$ python -q
>>> import numpy as np
>>> from numpy import linalg as LA
>>> np.set_printoptions(suppress=True, linewidth=200)
>>> F = np.loadtxt("case16.csv", delimiter=",")
>>> print(F)
[[-2. -5.  0.  4.]
 [ 5.  1. -3.  3.]
 [-1.  3. -2. -2.]]
>>> B = np.array([[4, 2], [8, 8], [9, 5], [5, 5]])
>>> print(np.einsum("ik,kj->ij", F, B))
[[-28. -24.]
 [ 16.  18.]
 [ -8.   2.]]
>>> print(LA.matrix_rank(F @ B))
2
>>> print(np.vstack([F, B.T]).shape)
(5, 4)
>>> print(np.einsum("ik,kj->ji", F, B))
[[-28.  16.  -8.]
 [-24.  18.   2.]]
>>> print(np.einsum("ij,ij->i", F, F))
[45. 44. 18.]
>>> print(F @ B)
[[-28. -24.]
 [ 16.  18.]
 [ -8.   2.]]
>>> print(B.T @ F.T)
[[-28.  16.  -8.]
 [-24.  18.   2.]]
>>> left, sigma, vt = LA.svd(F, full_matrices=False)
>>> print(np.round(np.sqrt((sigma ** 2).sum()), 2), round(float(LA.norm(F)), 2))
10.34 10.34
>>> print(np.allclose(left * sigma @ vt, F))
True
>>> print(np.abs(left[:, 0]).round(6).argmax())
0
>>> print(np.round(left.T @ left, 2) + 0)
[[1. 0. 0.]
 [0. 1. 0.]
 [0. 0. 1.]]
>>> print(np.round(np.cumsum(sigma ** 2) / np.sum(sigma ** 2), 2))
[0.53 0.94 1.  ]
>>> print(np.round(np.abs(vt[0]), 2))
[0.26 0.78 0.18 0.54]
>>> W1 = np.array([[-6, 0], [-2, -4], [7, -6], [6, 5]])
>>> coef = np.array([5, 2])
>>> act = np.maximum(F @ W1 + coef, 0)
>>> print(np.round((act > 0).mean(axis=0), 2))
[0.33 0.67]
>>> print((act > 0).astype(int))
[[1 1]
 [0 1]
 [0 0]]
>>> C = np.array([[0, 0], [-1, -3]])
>>> print((act @ C).round(6).argmax(axis=1))
[0 0 0]
>>> print(act @ C)
[[ -42. -126.]
 [ -31.  -93.]
 [   0.    0.]]
>>> def softmax(z):
...     e = np.exp(z - z.max(axis=-1, keepdims=True))
...     return e / e.sum(axis=-1, keepdims=True)
... 
>>> print(np.round(softmax(10 * F[2]), 2) + 0)
[0. 1. 0. 0.]
>>> print(np.round(softmax(F[2] + -1), 2))
[0.02 0.97 0.01 0.01]
>>> print(np.round(softmax(F).sum(axis=1), 2))
[1. 1. 1.]
>>> S = F @ F.T / np.sqrt(4)
>>> print(np.round(softmax(S), 2) + 0)
[[1. 0. 0.]
 [0. 1. 0.]
 [0. 0. 1.]]
>>> print(np.round(softmax(S + np.triu(np.full(S.shape, -np.inf), 1)), 2) + 0)
[[1. 0. 0.]
 [0. 1. 0.]
 [0. 0. 1.]]
>>> cov = F.T @ F
>>> print(np.round(LA.svd(F, compute_uv=False) ** 2, 2))
[56.69 44.05  6.26]
>>> print((F @ F.T).shape)
(3, 3)
>>> print(np.round(LA.eigvalsh(cov)[::-1], 2) + 0)
[56.69 44.05  6.26  0.  ]
>>> print(np.diag(cov))
[30. 35. 13. 29.]
>>> print(np.allclose(cov, cov.T))
True
>>> A = np.loadtxt("mat.csv", delimiter=",")
>>> print(A)
[[-0.74  0.26 -1.17]
 [-0.65  0.09 -1.3 ]
 [-2.09  0.5  -3.54]
 [-0.55  0.36 -1.21]
 [-1.3   0.15 -2.53]
 [-0.97  0.19 -1.24]
 [-3.45  0.55 -6.19]
 [-2.13  0.22 -3.76]
 [-2.1   0.29 -3.62]
 [ 0.04 -0.04 -0.08]
 [-2.75  0.31 -4.8 ]
 [-2.83  0.36 -4.9 ]
 [-3.56  0.64 -6.01]
 [-3.45  0.48 -5.95]
 [-0.03  0.02 -0.01]
 [-0.73  0.14 -1.29]
 [-0.61  0.04 -1.23]
 [-2.86  0.27 -4.84]
 [-2.87  0.44 -4.83]
 [-0.69  0.16 -1.27]
 [-1.48  0.28 -2.46]
 [-0.03  0.09 -0.06]]
>>> x = np.array([1, 0, 1])
>>> h1 = np.maximum(A @ x, 0)
>>> print(np.round(np.tanh(A @ x), 2))
[-0.96 -0.96 -1.   -0.94 -1.   -0.98 -1.   -1.   -1.   -0.04 -1.   -1.   -1.   -1.   -0.04 -0.97 -0.95 -1.   -1.   -0.96 -1.   -0.09]
